In [1]: import numpy as np

In [2]: np.set_printoptions(precision=2, suppress=True, linewidth=200, legacy="1.25")

In [3]: M = np.load("data.npy")

In [4]: M
Out[4]: 
array([[ -8.  ,   4.58,   9.93],
       [ -9.19,   4.55,  10.16],
       [ -9.7 ,   6.94,  10.18],
       [-10.07,   4.82,   9.39],
       [ -9.65,   4.04,  10.06],
       [-10.67,   4.56,   9.6 ],
       [ -9.37,   2.51,   9.92],
       [-11.75,   5.04,   9.56],
       [ -9.38,   5.63,  10.27],
       [ -9.97,   3.94,   9.72],
       [-11.85,   5.76,   9.88],
       [-10.6 ,   4.42,  10.71],
       [ -9.41,   4.91,   9.67],
       [ -9.61,   4.74,  10.41],
       [-10.29,   4.41,   9.17],
       [ -8.48,   4.89,  10.45],
       [ -9.6 ,   4.71,  10.81],
       [-10.01,   4.51,   8.44],
       [ -8.84,   6.17,   9.4 ],
       [ -9.58,   4.52,  10.03],
       [ -9.55,   3.32,  11.44],
       [ -9.28,   5.71,  10.62]])

In [5]: labels = M[:, 1] > np.median(M[:, 1])

In [6]: u = M[labels].mean(axis=0) - M[~labels].mean(axis=0)

In [7]: ((M - M.mean(axis=0)) @ u > 0).astype(int)
Out[7]: array([0, 0, 1, 1, 0, 0, 0, 1, 1, 0, 1, 0, 1, 1, 0, 1, 1, 0, 1, 0, 0, 1])

In [8]: labels.astype(int)
Out[8]: array([0, 0, 1, 1, 0, 0, 0, 1, 1, 0, 1, 0, 1, 1, 0, 1, 1, 0, 1, 0, 0, 1])

In [9]: np.argsort(-np.abs(u).round(6), kind="stable")
Out[9]: array([1, 2, 0])

In [10]: U, sig, Vh = np.linalg.svd(M)

In [11]: sig
Out[11]: array([69.31,  4.18,  3.95])

In [12]: Y = U[:, :1] @ np.diag(sig[:1]) @ Vh[:1]

In [13]: np.linalg.matrix_rank(M, rtol=0.05)
Out[13]: 3

In [14]: round(np.linalg.norm(M - Y, 2), 2), round(sig[1], 2)
Out[14]: (4.18, 4.18)

In [15]: np.linalg.matrix_rank(Y)
Out[15]: 1

In [16]: np.round(np.linalg.norm(M - Y) / np.linalg.norm(M), 2)
Out[16]: 0.08

In [17]: cen = M - M.mean(axis=0)

In [18]: U, sig, Vh = np.linalg.svd(cen, full_matrices=False)

In [19]: np.linalg.matrix_rank(cen)
Out[19]: 3

In [20]: round((sig ** 2).sum() ** 2 / (sig ** 4).sum(), 2)
Out[20]: 2.68

In [21]: np.abs(Vh[-1])
Out[21]: array([0.27, 0.08, 0.96])

In [22]: np.abs(Vh[0]).argmax()
Out[22]: 1

In [23]: np.searchsorted(np.cumsum(sig ** 2) / (sig ** 2).sum(), 0.9) + 1
Out[23]: 3

In [24]: np.round(cen.mean(axis=0), 2) + 0
Out[24]: array([0., 0., 0.])

In [25]: feats = np.array([[-2.0, 4.0, 0.0, 0.0],
    ...:     [4.0, 0.0, 4.0, 0.0],
    ...:     [0.0, 4.0, -2.0, 4.0],
    ...:     [0.0, 0.0, 4.0, 2.0]])

In [26]: vals, vecs = np.linalg.eig(feats)

In [27]: vals
Out[27]: array([-7.36, -3.28,  2.65,  6.  ])

In [28]: np.sort(np.linalg.eigvals(feats.T))
Out[28]: array([-7.36, -3.28,  2.65,  6.  ])

In [29]: np.round(np.prod(vals), 2)
Out[29]: 384.0

In [30]: vals, vecs = np.linalg.eigh(feats)

In [31]: x0 = np.array([3, 2, 9, 6])

In [32]: x0 @ feats @ x0
Out[32]: 516.0

In [33]: round(float(x0 @ feats @ x0 / (x0 @ x0)), 2), round(vals[0], 2), round(vals[-1], 2)
Out[33]: (3.97, -7.36, 6.0)

In [34]: (np.sign(vecs[:, -1].round(6)) == np.sign(vecs[0, -1].round(6))).astype(int)
Out[34]: array([1, 1, 1, 1])

In [35]: np.linalg.eigvalsh(feats[1:, 1:])
Out[35]: array([-6.4 ,  0.91,  5.49])

In [36]: W0 = np.load("mat.npy")

In [37]: W0
Out[37]: 
array([[10,  5,  0,  6,  3,  0],
       [10,  0,  0,  6,  0,  0],
       [15, 15,  0,  9,  9,  0],
       [ 2,  1,  0, 10,  5,  0],
       [ 2,  0,  0, 10,  0,  0],
       [ 3,  3,  0, 15, 15,  0]])

In [38]: T = np.stack([W0, 3 * W0, W0[::-1]])

In [39]: np.linalg.matrix_rank(T.reshape(3, -1))
Out[39]: 2

In [40]: np.einsum("bij,cij->bc", T, T)
Out[40]: 
array([[ 1620,  4860,   880],
       [ 4860, 14580,  2640],
       [  880,  2640,  1620]])

In [41]: (T @ W0.T).shape
Out[41]: (3, 6, 6)

In [42]: T.sum(axis=0)
Out[42]: 
array([[43, 23,  0, 39, 27,  0],
       [42,  0,  0, 34,  0,  0],
       [62, 61,  0, 46, 41,  0],
       [23, 19,  0, 49, 29,  0],
       [18,  0,  0, 46,  0,  0],
       [22, 17,  0, 66, 63,  0]])

In [43]: np.linalg.norm(T, axis=(1, 2))
Out[43]: array([ 40.25, 120.75,  40.25])

In [44]: rng = np.random.default_rng(6724)

In [45]: labels = rng.permutation(6)

In [46]: labels
Out[46]: array([5, 2, 0, 4, 3, 1])

In [47]: Y = W0[labels][:, labels]

In [48]: Y
Out[48]: 
array([[ 0,  0,  3, 15, 15,  3],
       [ 0,  0, 15,  9,  9, 15],
       [ 0,  0, 10,  3,  6,  5],
       [ 0,  0,  2,  0, 10,  0],
       [ 0,  0,  2,  5, 10,  1],
       [ 0,  0, 10,  0,  6,  0]])

In [49]: np.allclose(Y, W0)
Out[49]: False

In [50]: np.sort(np.abs(np.linalg.eigvals(Y)))
Out[50]: array([ 0.  ,  0.  ,  2.39,  4.93,  8.93, 18.39])

In [51]: round(np.linalg.det(Y), 2), round(np.linalg.det(W0[labels]), 2)
Out[51]: (0.0, 0.0)

In [52]: np.diag(Y)
Out[52]: array([ 0,  0, 10,  0, 10,  0])

In [53]: J = np.array([[-0.6, 0.9, -0.9, 0.8],
    ...:     [-0.5, -1.5, -1.5, -0.4],
    ...:     [-0.3, -0.1, -0.8, -0.2],
    ...:     [-0.7, -0.3, -0.2, -1.3]])

In [54]: J[:, 3] *= 20

In [55]: J
Out[55]: 
array([[ -0.6,   0.9,  -0.9,  16. ],
       [ -0.5,  -1.5,  -1.5,  -8. ],
       [ -0.3,  -0.1,  -0.8,  -4. ],
       [ -0.7,  -0.3,  -0.2, -26. ]])

In [56]: Y = np.linalg.inv(J)

In [57]: np.linalg.inv(Y)
Out[57]: 
array([[ -0.6,   0.9,  -0.9,  16. ],
       [ -0.5,  -1.5,  -1.5,  -8. ],
       [ -0.3,  -0.1,  -0.8,  -4. ],
       [ -0.7,  -0.3,  -0.2, -26. ]])

In [58]: (np.abs(Y) > 1e-9).astype(int)
Out[58]: 
array([[1, 1, 1, 1],
       [1, 1, 1, 1],
       [1, 1, 1, 1],
       [1, 1, 1, 1]])

In [59]: np.round(J @ Y, 2) + 0
Out[59]: 
array([[1., 0., 0., 0.],
       [0., 1., 0., 0.],
       [0., 0., 1., 0.],
       [0., 0., 0., 1.]])

In [60]: W = np.array([[0, 2, 3, 1, 0], [5, 4, 4, 2, 2], [3, 2, 0, 1, 2], [5, 1, 1, 2, 5]])

In [61]: b = np.array([3, -3, 4, -4, 1])

In [62]: act = np.maximum(J @ W + b, 0)

In [63]: (act > 0).astype(int)
Out[63]: 
array([[1, 1, 1, 1, 1],
       [0, 0, 0, 0, 0],
       [0, 0, 0, 0, 0],
       [0, 0, 0, 0, 0]])

In [64]: C = np.array([[5, -2], [-4, 7], [8, 8], [-7, 0], [3, -1]])

In [65]: act @ C
Out[65]: 
array([[588.9,  19. ],
       [  0. ,   0. ],
       [  0. ,   0. ],
       [  0. ,   0. ]])

In [66]: proj = np.triu(np.array([[9, -6, -8, 0], [2, 2, 3, 6], [-7, -9, 8, -6], [-2, 6, 6, 1]]), 1) + np.eye(4)

In [67]: Y = proj @ J @ np.linalg.inv(proj)

In [68]: np.round(proj @ J - J @ proj, 2) + 0
Out[68]: 
array([[   5.4,    6.2,    7.9,   69.2],
       [  -5.1,   -5.1,   -3.1, -168. ],
       [   4.2,    0. ,   -0.9,  151.8],
       [   0. ,   -4.2,   -4.7,    0.6]])

In [69]: np.poly(Y)
Out[69]: array([ 1.  , 28.9 , 86.01, 84.88, 19.08])

In [70]: labels = rng.permutation(4)

In [71]: labels
Out[71]: array([2, 3, 0, 1])

In [72]: Y = J[labels][:, labels]

In [73]: round(float(np.linalg.det(Y)), 2), round(np.linalg.det(J[labels]), 2)
Out[73]: (19.08, 19.08)

In [74]: np.sort(np.abs(np.linalg.eigvals(Y)))
Out[74]: array([ 0.31,  1.54,  1.54, 25.68])

In [75]: np.allclose(Y, J)
Out[75]: False

In [76]: np.diag(Y)
Out[76]: array([ -0.8, -26. ,  -0.6,  -1.5])

In [77]: Y
Out[77]: 
array([[ -0.8,  -4. ,  -0.3,  -0.1],
       [ -0.2, -26. ,  -0.7,  -0.3],
       [ -0.9,  16. ,  -0.6,   0.9],
       [ -1.5,  -8. ,  -0.5,  -1.5]])

In [78]: np.round(np.trace(Y), 2)
Out[78]: -28.9

In [79]: arr = np.array([[0.43, 0.14, 0.43, 0.0],
    ...:     [0.25, 0.25, 0.25, 0.25],
    ...:     [0.0, 0.25, 0.5, 0.25],
    ...:     [0.2, 0.3, 0.2, 0.3]])

In [80]: u, g = arr[1], arr[3]

In [81]: u @ g
Out[81]: 0.25

In [82]: pr = (u @ g) / (u @ u) * u

In [83]: g - pr
Out[83]: array([-0.05,  0.05, -0.05,  0.05])

In [84]: np.linalg.matrix_rank(np.outer(u, g))
Out[84]: 1

In [85]: Y = arr / np.sqrt((arr ** 2).mean(axis=1, keepdims=True))

In [86]: np.linalg.matrix_rank(Y) == np.linalg.matrix_rank(arr)
Out[86]: True

In [87]: Y = np.array([[-2, -1, -3], [4, 1, 1], [3, 5, -4], [0, -3, -1]])

In [88]: np.einsum("ij->j", arr)
Out[88]: array([0.88, 0.94, 1.38, 0.8 ])

In [89]: np.vstack([arr, Y.T]).shape
Out[89]: (7, 4)

In [90]: np.linalg.matrix_rank(np.vstack([arr, Y.T]))
Out[90]: 4
